$ ipython --no-banner

In [1]: import numpy as np

In [2]: from numpy import linalg as LA

In [3]: np.set_printoptions(precision=2, suppress=True, linewidth=120, sign=" ")

In [4]: J = np.load("arr.npy")

In [5]: J.round(2) + 0
Out[5]: 
array([[ 0.48,  0.05,  0.21,  0.07,  0.23,  0.1 ,  0.07, -0.36],
       [ 0.05,  0.12,  0.19, -0.03, -0.11, -0.12, -0.18, -0.09],
       [ 0.21,  0.19,  0.53, -0.05, -0.34, -0.07,  0.08, -0.2 ],
       [ 0.07, -0.03, -0.05,  0.02,  0.11,  0.05,  0.03, -0.04],
       [ 0.23, -0.11, -0.34,  0.11,  0.57,  0.12, -0.12, -0.15],
       [ 0.1 , -0.12, -0.07,  0.05,  0.12,  0.19,  0.33,  0.  ],
       [ 0.07, -0.18,  0.08,  0.03, -0.12,  0.33,  0.78,  0.09],
       [-0.36, -0.09, -0.2 , -0.04, -0.15,  0.  ,  0.09,  0.3 ]])

In [6]: def softmax(z):
   ...:     e = np.exp(z - z.max(axis=-1, keepdims=True))
   ...:     return e / e.sum(axis=-1, keepdims=True)
   ...: 

In [7]: softmax(J[6] + 3)
Out[7]: array([ 0.11,  0.09,  0.11,  0.11,  0.09,  0.15,  0.23,  0.11])

In [8]: softmax(J).sum(axis=1)
Out[8]: array([ 1.,  1.,  1.,  1.,  1.,  1.,  1.,  1.])

In [9]: S = J @ J.T / np.sqrt(8)

In [10]: softmax(S).round(6).argmax(axis=1)
Out[10]: array([ 0,  2,  2,  4,  4,  6,  6,  7])

In [11]: softmax(S)[6] @ J
Out[11]: array([ 0.11, -0.03,  0.05,  0.02,  0.03,  0.09,  0.16, -0.05])

In [12]: left, sigma, vt = LA.svd(J)

In [13]: vecs = vt[:(sigma > 1e-8).sum()]

In [14]: rng = np.random.default_rng(89)

In [15]: vec = J[1] + -2 * J[5] + rng.integers(2) * np.eye(8)[7]

In [16]: vec
Out[16]: array([-0.16,  0.36,  0.33, -0.12, -0.36, -0.51, -0.84,  0.91])

In [17]: np.round(vecs.T @ vecs, 2) + 0
Out[17]: 
array([[ 0.48,  0.05,  0.21,  0.07,  0.23,  0.1 ,  0.07, -0.36],
       [ 0.05,  0.12,  0.19, -0.03, -0.11, -0.12, -0.18, -0.09],
       [ 0.21,  0.19,  0.53, -0.05, -0.34, -0.07,  0.08, -0.2 ],
       [ 0.07, -0.03, -0.05,  0.02,  0.11,  0.05,  0.03, -0.04],
       [ 0.23, -0.11, -0.34,  0.11,  0.57,  0.12, -0.12, -0.15],
       [ 0.1 , -0.12, -0.07,  0.05,  0.12,  0.19,  0.33,  0.  ],
       [ 0.07, -0.18,  0.08,  0.03, -0.12,  0.33,  0.78,  0.09],
       [-0.36, -0.09, -0.2 , -0.04, -0.15,  0.  ,  0.09,  0.3 ]])

In [18]: LA.matrix_rank(np.vstack([J, vec]))
Out[18]: np.int64(4)

In [19]: np.abs(np.diag(LA.qr(J)[1])) > 1e-9
Out[19]: array([ True,  True,  True, False, False, False, False, False])

In [20]: np.round(np.trace(LA.pinv(J) @ J), 2)
Out[20]: np.float64(3.0)

In [21]: LA.lstsq(J[:-1].T, J[-1])[2]
Out[21]: np.int32(3)

In [22]: evals, vecs = LA.eigh(J)

In [23]: evals.round(2) + 0
Out[23]: array([ 0.,  0.,  0.,  0.,  0.,  1.,  1.,  1.])

In [24]: LA.eigvalsh(J + -2 * np.eye(8))
Out[24]: array([-2., -2., -2., -2., -2., -1., -1., -1.])

In [25]: np.unique(evals.round(6) + 0, return_counts=True)[1]
Out[25]: array([ 5,  3])

In [26]: np.round(vecs @ np.diag(evals) @ vecs.T, 2) + 0
Out[26]: 
array([[ 0.48,  0.05,  0.21,  0.07,  0.23,  0.1 ,  0.07, -0.36],
       [ 0.05,  0.12,  0.19, -0.03, -0.11, -0.12, -0.18, -0.09],
       [ 0.21,  0.19,  0.53, -0.05, -0.34, -0.07,  0.08, -0.2 ],
       [ 0.07, -0.03, -0.05,  0.02,  0.11,  0.05,  0.03, -0.04],
       [ 0.23, -0.11, -0.34,  0.11,  0.57,  0.12, -0.12, -0.15],
       [ 0.1 , -0.12, -0.07,  0.05,  0.12,  0.19,  0.33,  0.  ],
       [ 0.07, -0.18,  0.08,  0.03, -0.12,  0.33,  0.78,  0.09],
       [-0.36, -0.09, -0.2 , -0.04, -0.15,  0.  ,  0.09,  0.3 ]])

In [27]: (evals > 1e-8).sum(), (evals < -1e-8).sum()
Out[27]: (np.int64(3), np.int64(0))

In [28]: np.round(LA.svd(J, compute_uv=False), 2) + 0
Out[28]: array([ 1.,  1.,  1.,  0.,  0.,  0.,  0.,  0.])

In [29]: round(evals.sum(), 2), np.round(np.trace(J), 2)
Out[29]: (np.float64(3.0), np.float64(3.0))

In [30]: np.round(vecs.T @ J @ vecs, 2) + 0
Out[30]: 
array([[ 0.,  0.,  0.,  0.,  0.,  0.,  0.,  0.],
       [ 0.,  0.,  0.,  0.,  0.,  0.,  0.,  0.],
       [ 0.,  0.,  0.,  0.,  0.,  0.,  0.,  0.],
       [ 0.,  0.,  0.,  0.,  0.,  0.,  0.,  0.],
       [ 0.,  0.,  0.,  0.,  0.,  0.,  0.,  0.],
       [ 0.,  0.,  0.,  0.,  0.,  1.,  0.,  0.],
       [ 0.,  0.,  0.,  0.,  0.,  0.,  1.,  0.],
       [ 0.,  0.,  0.,  0.,  0.,  0.,  0.,  1.]])

In [31]: A = np.loadtxt("m.csv", delimiter=",")

In [32]: A
Out[32]: 
array([[  0.,  -5.,   8.,  -9.],
       [  5.,   0., -12.,   2.],
       [ -8.,  12.,   0.,  -1.],
       [  9.,  -2.,   1.,   0.]])

In [33]: np.allclose(A, A.T)
Out[33]: False

In [34]: (A - A.T) / 2
Out[34]: 
array([[  0.,  -5.,   8.,  -9.],
       [  5.,   0., -12.,   2.],
       [ -8.,  12.,   0.,  -1.],
       [  9.,  -2.,   1.,   0.]])

In [35]: np.allclose(A @ A.T, A.T @ A)
Out[35]: True

In [36]: A @ A
Out[36]: 
array([[-170.,  114.,   51.,  -18.],
       [ 114., -173.,   42.,  -33.],
       [  51.,   42., -209.,   96.],
       [ -18.,  -33.,   96.,  -86.]])

In [37]: LA.determinant(A)
---------------------------------------------------------------------------
AttributeError                            Traceback (most recent call last)
Cell In[37], line 1
----> 1 LA.determinant(A)

AttributeError: module 'numpy.linalg' has no attribute 'determinant'

In [38]: th = np.radians(72)

In [39]: r_ = np.eye(4)

In [40]: r_[0, 0] = r_[2, 2] = np.cos(th)

In [41]: r_[0, 2], r_[2, 0] = -np.sin(th), np.sin(th)

In [42]: r_
Out[42]: 
array([[ 0.31,  0.  , -0.95,  0.  ],
       [ 0.  ,  1.  ,  0.  ,  0.  ],
       [ 0.95,  0.  ,  0.31,  0.  ],
       [ 0.  ,  0.  ,  0.  ,  1.  ]])

In [43]: out = A @ r_.T

In [44]: np.abs(out - A).max(axis=0)
Out[44]: array([  7.96,   0.  ,  13.05,   0.  ])

In [45]: np.allclose(A @ A.T, out @ out.T)
Out[45]: True

In [46]: vec = np.array([2, 1, 1, 1])

In [47]: rhs = A @ vec

In [48]: c, lr = np.zeros(4), 1 / LA.norm(A, 2) ** 2

In [49]: for i in range(8):
    ...:     c -= lr * A.T @ (A @ c - rhs)
    ...:     if i % 2 == 0: print(i, round(LA.norm(A @ c - rhs), 2))
    ...: 
0 12.97
2 10.16
4 7.96
6 6.23

In [50]: c
Out[50]: array([ 1.44,  0.48,  0.53,  0.66])

In [51]: round(LA.cond(A), 2)
Out[51]: np.float64(2.95)

In [52]: X = np.load("w.npy")

In [53]: X
Out[53]: 
array([[ 31,   2,   1],
       [  0,  12,   0],
       [  1,   1,   0]])

In [54]: np.round(np.abs(LA.svd(X)[2][-1]), 2) + 0
Out[54]: array([ 0.03,  0.  ,  1.  ])

In [55]: round(LA.norm(X, 2) / LA.norm(X), 2)
Out[55]: np.float64(0.93)

In [56]: LA.matrix_rank(X, rtol=0.1)
Out[56]: np.int64(2)

In [57]: hat = np.triu(np.array([[-1, 4, -3], [-4, 4, 0], [-3, -5, 0]]), 1) + np.eye(3)

In [58]: out = hat @ X @ LA.inv(hat)

In [59]: np.poly(out)
Out[59]: array([  1., -43., 371.,  12.])

In [60]: round(LA.det(out), 2)
Out[60]: np.float64(-12.0)

In [61]: LA.matrix_rank(out)
Out[61]: np.int64(3)

In [62]: vec = np.array([0, -1, 2])

In [63]: (X * vec).sum(axis=1)
Out[63]: array([  0, -12,  -1])

In [64]: X @ np.eye(3)[1]
Out[64]: array([  2.,  12.,   1.])

In [65]: X * vec
Out[65]: 
array([[  0,  -2,   2],
       [  0, -12,   0],
       [  0,  -1,   0]])

In [66]: (X @ vec).argmax()
Out[66]: np.int64(0)

In [67]: np.sign((X @ vec).round(6))
Out[67]: array([ 0, -1, -1])

In [68]: X @ np.ones(3)
Out[68]: array([ 34.,  12.,   2.])

In [69]: O = X.astype(float).copy()

In [70]: for j in range(3):
    ...:     O[:, j] -= O[:, :j] @ (O[:, :j].T @ O[:, j])
    ...:     O[:, j] /= LA.norm(O[:, j])
    ...: 

In [71]: np.round(O.T @ X, 2) + 0
Out[71]: 
array([[ 31.02,   2.03,   1.  ],
       [  0.  ,  12.04,   0.  ],
       [  0.  ,   0.  ,   0.03]])
